In [1]: import numpy as np

In [2]: np.set_printoptions(precision=1, suppress=True, linewidth=100, sign=" ")

In [3]: def rd(a):
   ...:     return np.round(a, 1) + 0
   ...: 

In [4]: m1, _ = np.linalg.qr(np.array([[0.4, 1.4, 1.2, 0.8],
   ...:     [-0.2, 0.0, 0.5, 0.3],
   ...:     [0.2, 0.7, -0.1, 0.0],
   ...:     [0.5, 1.4, 0.7, 0.7]]))

In [5]: rd(m1)
Out[5]: 
array([[-0.6, -0.4,  0.4, -0.6],
       [ 0.3, -0.9,  0. ,  0.3],
       [-0.3, -0.2, -0.9, -0.2],
       [-0.7,  0. ,  0. ,  0.7]])

In [6]: # columns are unit length and at right angles

In [7]: x = np.array([0, 1, -1, 1])

In [8]: rd(np.linalg.norm(x)), rd(np.linalg.norm(m1 @ x))
Out[8]: (np.float64(1.7), np.float64(1.7))

In [9]: 4 - np.linalg.matrix_rank(m1 - np.eye(4), tol=1e-8)
Out[9]: np.int64(1)

In [10]: [p for p in range(1, 25) if np.allclose(np.linalg.matrix_power(m1, p), np.eye(4))]
Out[10]: []

In [11]: rd(np.abs(np.linalg.eigvals(m1)))
Out[11]: array([ 1.,  1.,  1.,  1.])

In [12]: rd(m1.T @ (m1 @ x))
Out[12]: array([ 0.,  1., -1.,  1.])

In [13]: O = m1.astype(float).copy()

In [14]: for j in range(4):
    ...:     O[:, j] -= O[:, :j] @ (O[:, :j].T @ O[:, j])
    ...:     O[:, j] /= np.linalg.norm(O[:, j])
    ...: 

In [15]: rd(O.T @ O)
Out[15]: 
array([[ 1.,  0.,  0.,  0.],
       [ 0.,  1.,  0.,  0.],
       [ 0.,  0.,  1.,  0.],
       [ 0.,  0.,  0.,  1.]])

In [16]: rd(O.T @ m1)
Out[16]: 
array([[ 1.,  0.,  0.,  0.],
       [ 0.,  1.,  0.,  0.],
       [ 0.,  0.,  1.,  0.],
       [ 0.,  0.,  0.,  1.]])

In [17]: other = m1 / np.sqrt((m1 ** 2).mean(axis=1, keepdims=True))

In [18]: np.linalg.matrix_rank(m1 - m1.mean(axis=1, keepdims=True))
Out[18]: np.int64(3)

In [19]: rd(np.linalg.norm(other, axis=1))
Out[19]: array([ 2.,  2.,  2.,  2.])

In [20]: rd(m1 - m1.mean(axis=1, keepdims=True))
Out[20]: 
array([[-0.3, -0.1,  0.7, -0.3],
       [ 0.3, -0.8,  0.1,  0.4],
       [ 0.1,  0.2, -0.5,  0.2],
       [-0.7,  0. ,  0. ,  0.7]])

In [21]: M = np.loadtxt("m.csv", delimiter=",")

In [22]: M
Out[22]: 
array([[ 0.1, -6.6, -5.9,  1.5,  4.3,  1. ],
       [-2.1,  4.4, -4.9, -5.1,  5.2, -0.2],
       [ 0.2,  1. ,  6.3, -0.8,  3.1, -7. ],
       [ 4.3,  5.1, -0.3, -6.1,  1. , -4.2],
       [-1.2,  8. ,  0.7, -3.3, -3.4, -3.4],
       [-4.5, -1.2, -2.8, -3.7,  3.9, -6.5],
       [ 4. , -5.6, -1.1,  2.9,  3.6, -5.5],
       [ 0.2, -4.5, -1.7, -3.4,  7.2, -3.6],
       [-4.7, -5.6,  2.5,  5.9,  1.5, -1.7],
       [-3.6, -3. ,  2.2,  5.9,  4.1,  4.6],
       [ 7.6,  2.3, -2.5,  5.4,  0.9,  0.9],
       [-1.4, -1.2, -8.5,  3.1,  0.8, -3.8],
       [ 4. , -3.9,  4.7,  2.8,  1.7,  6. ],
       [ 7.9, -1. , -2.5, -3.5,  0.6,  4.2],
       [ 7.2,  0.3, -3.9, -2.8, -5. , -0.5],
       [ 0.7, -8.8, -1.1,  3.4, -3. , -0.6],
       [-7.8, -5. ,  2. , -2.4,  2.1,  0.8],
       [-1.8, -4.3,  2.9, -5.2,  3.4, -5.6],
       [-3.3,  4.4, -2. ,  4.5,  5.9, -3.3],
       [ 5.4,  5.7, -5.1,  0.7,  3.2,  1. ],
       [-1.6, -2.1,  0.6, -3.9,  7.1, -5.2],
       [ 2.7, -5.6, -4.2,  4.8, -2.7,  3.7],
       [ 4.5,  5.7, -4.1,  3.4, -0.6, -4.2],
       [ 2.8, -4. , -2.6, -3.8, -6.3,  3.9],
       [-1.7,  2.2,  1.2,  6.3, -5.3, -4.7],
       [ 3.4,  0.8, -7.9, -3. ,  4.1,  0.1],
       [ 8.4, -0.9, -3.2,  4. ,  1.3,  0.7],
       [-0.9,  3.1, -4. , -5.7,  3. ,  5.6],
       [ 2.9, -7.6,  2.3, -1.7,  2.6,  4.4],
       [ 6.2,  2.3, -0.8,  6.6, -0.2, -3.5],
       [ 3.4, -7.3, -2.3,  5.1, -0.1,  1.9],
       [-1.2,  7.8,  2.4, -0.5, -3.1, -4.8],
       [ 1.9, -3.2,  8.4,  3.1, -2.7,  0.4]])

In [23]: x = np.array([-2, 5, 0, 5, -5, 5])

In [24]: y = M @ x

In [25]: rd(np.linalg.pinv(M) @ M)
Out[25]: 
array([[ 1.,  0.,  0.,  0.,  0.,  0.],
       [ 0.,  1.,  0.,  0.,  0.,  0.],
       [ 0.,  0.,  1.,  0.,  0.,  0.],
       [ 0.,  0.,  0.,  1.,  0.,  0.],
       [ 0.,  0.,  0.,  0.,  1.,  0.],
       [ 0.,  0.,  0.,  0.,  0.,  1.]])

In [26]: rng = np.random.default_rng(44220)

In [27]: y = y + 0.3 * rng.normal(size=33)

In [28]: rd(y)
Out[28]: 
array([-42. , -26.6, -50.1, -39.1,  26.1, -67.1, -66.8, -94. ,  -5.8,  24.5,  23.4, -10.9,   8.4,
       -20.2,  -4. , -16.5, -27.6, -89. ,   4.9,  10. , -88.6,  22.6,  19.1,   6.4,  48.8, -37.4,
        -4.5,   1.7, -43. ,  15.8,  -8. ,  30.5,  10.9])

In [29]: b, *_ = np.linalg.lstsq(M, y)

In [30]: rd(np.linalg.norm(y - M @ b))
Out[30]: np.float64(1.5)

In [31]: u = np.array([-3, 1, 2, -1, 0])

In [32]: arr = 2 * np.eye(5) + np.outer(u, u)

In [33]: arr
Out[33]: 
array([[11., -3., -6.,  3.,  0.],
       [-3.,  3.,  2., -1.,  0.],
       [-6.,  2.,  6., -2.,  0.],
       [ 3., -1., -2.,  3.,  0.],
       [ 0.,  0.,  0.,  0.,  2.]])

In [34]: # equal to its transpose

In [35]: O, R = np.linalg.qr(arr)

In [36]: np.trace(O @ O.T)
Out[36]: np.float64(5.0)

In [37]: O.shape, R.shape
Out[37]: ((5, 5), (5, 5))

In [38]: rd(O.T @ O)
Out[38]: 
array([[ 1.,  0.,  0.,  0.,  0.],
       [ 0.,  1.,  0.,  0.,  0.],
       [ 0.,  0.,  1.,  0.,  0.],
       [ 0.,  0.,  0.,  1.,  0.],
       [ 0.,  0.,  0.,  0.,  1.]])

In [39]: rd(abs(R[0, 0])), rd(np.linalg.norm(arr[:, 0]))
Out[39]: (np.float64(13.2), np.float64(13.2))

In [40]: rd(np.abs(np.diag(R)))
Out[40]: array([ 13.2,   2.1,   2.4,   2.1,   2. ])

In [41]: W0 = np.load("mat.npy")

In [42]: rd(W0)
Out[42]: 
array([[-0.4,  0.3, -0.3,  0.7,  0.4],
       [ 0.6, -0.6, -0.1,  0.2,  0.5],
       [-0.4, -0.3, -0.8, -0.4,  0. ],
       [-0.1,  0.3,  0.3, -0.5,  0.8],
       [ 0.6,  0.6, -0.5, -0.1,  0. ]])

In [43]: other = W0 + rng.integers(-2, 3, (5, 2)) @ rng.integers(-2, 3, (2, 5))

In [44]: rd(other)
Out[44]: 
array([[ 0.6, -0.7, -2.3,  2.7, -1.6],
       [ 0.6, -1.6, -1.1,  1.2, -0.5],
       [-0.4,  0.7,  0.2, -1.4,  1. ],
       [-0.1, -0.7, -0.7,  0.5, -0.2],
       [ 0.6, -1.4, -2.5,  1.9, -2. ]])

In [45]: rd(other - W0)
Out[45]: 
array([[ 1., -1., -2.,  2., -2.],
       [ 0., -1., -1.,  1., -1.],
       [ 0.,  1.,  1., -1.,  1.],
       [ 0., -1., -1.,  1., -1.],
       [ 0., -2., -2.,  2., -2.]])

In [46]: np.abs(other - W0).sum(axis=1)
Out[46]: array([ 8.,  4.,  4.,  4.,  8.])

In [47]: F = np.loadtxt("w.csv", delimiter=",")

In [48]: F
Out[48]: 
array([[ -2.,   1.,   2.,  -1.,   0.,   0.],
       [ -4.,   3.,   2.,  -3.,  -2.,   1.],
       [ -5.,   1.,   3.,  -1.,  -3.,   1.],
       [ -4.,  -1.,   4.,  -1.,  -1.,   0.],
       [ -5.,   1.,   3.,   0.,   1.,  -1.],
       [ -7.,   3.,   4.,  -2.,   3.,  -3.],
       [ -9.,   5.,   6.,  -3.,   4.,  -3.],
       [ -9.,   5.,   4.,  -1.,   2.,  -4.],
       [ -8.,   4.,   4.,   0.,   2.,  -4.],
       [ -8.,   4.,   5.,  -2.,   0.,  -3.],
       [ -9.,   2.,   3.,   0.,   2.,  -3.],
       [ -8.,   1.,   5.,  -1.,   0.,  -2.],
       [-10.,   2.,   7.,  -1.,  -2.,  -2.],
       [-10.,   3.,   7.,  -1.,  -3.,  -1.],
       [ -8.,   1.,   9.,  -1.,  -3.,  -3.],
       [ -8.,   0.,  11.,  -1.,  -4.,  -4.],
       [ -6.,   1.,  11.,  -1.,  -3.,  -2.],
       [ -7.,   1.,  11.,   1.,  -2.,  -1.],
       [ -7.,   3.,  10.,   1.,  -3.,  -1.],
       [ -9.,   4.,   8.,   0.,  -4.,  -1.],
       [-10.,   3.,   6.,  -1.,  -3.,   1.],
       [-10.,   5.,   8.,  -3.,  -2.,   3.],
       [-10.,   6.,   6.,  -1.,  -3.,   5.],
       [ -9.,   6.,   6.,   0.,  -2.,   5.],
       [-11.,   6.,   7.,   1.,  -3.,   6.]])

In [49]: rd(np.linalg.norm(F))
Out[49]: np.float64(58.7)

In [50]: rd(F.mean(axis=0))
Out[50]: array([-7.7,  2.8,  6.1, -0.9, -1.2, -0.6])

In [51]: np.diff(F, axis=0)
Out[51]: 
array([[-2.,  2.,  0., -2., -2.,  1.],
       [-1., -2.,  1.,  2., -1.,  0.],
       [ 1., -2.,  1.,  0.,  2., -1.],
       [-1.,  2., -1.,  1.,  2., -1.],
       [-2.,  2.,  1., -2.,  2., -2.],
       [-2.,  2.,  2., -1.,  1.,  0.],
       [ 0.,  0., -2.,  2., -2., -1.],
       [ 1., -1.,  0.,  1.,  0.,  0.],
       [ 0.,  0.,  1., -2., -2.,  1.],
       [-1., -2., -2.,  2.,  2.,  0.],
       [ 1., -1.,  2., -1., -2.,  1.],
       [-2.,  1.,  2.,  0., -2.,  0.],
       [ 0.,  1.,  0.,  0., -1.,  1.],
       [ 2., -2.,  2.,  0.,  0., -2.],
       [ 0., -1.,  2.,  0., -1., -1.],
       [ 2.,  1.,  0.,  0.,  1.,  2.],
       [-1.,  0.,  0.,  2.,  1.,  1.],
       [ 0.,  2., -1.,  0., -1.,  0.],
       [-2.,  1., -2., -1., -1.,  0.],
       [-1., -1., -2., -1.,  1.,  2.],
       [ 0.,  2.,  2., -2.,  1.,  2.],
       [ 0.,  1., -2.,  2., -1.,  2.],
       [ 1.,  0.,  0.,  1.,  1.,  0.],
       [-2.,  0.,  1.,  1., -1.,  1.]])

In [52]: F.sum(axis=1)
Out[52]: 
array([ 0., -3., -4., -3., -1., -2.,  0., -3., -2., -4., -5., -5., -6., -5., -5., -6.,  0.,  3.,
        3., -2., -4.,  1.,  3.,  6.,  6.])

In [53]: F.sum(axis=0)
Out[53]: array([-193.,   70.,  152.,  -22.,  -29.,  -16.])

In [54]: np.linalg.matrix_rank(F)
Out[54]: np.int64(6)
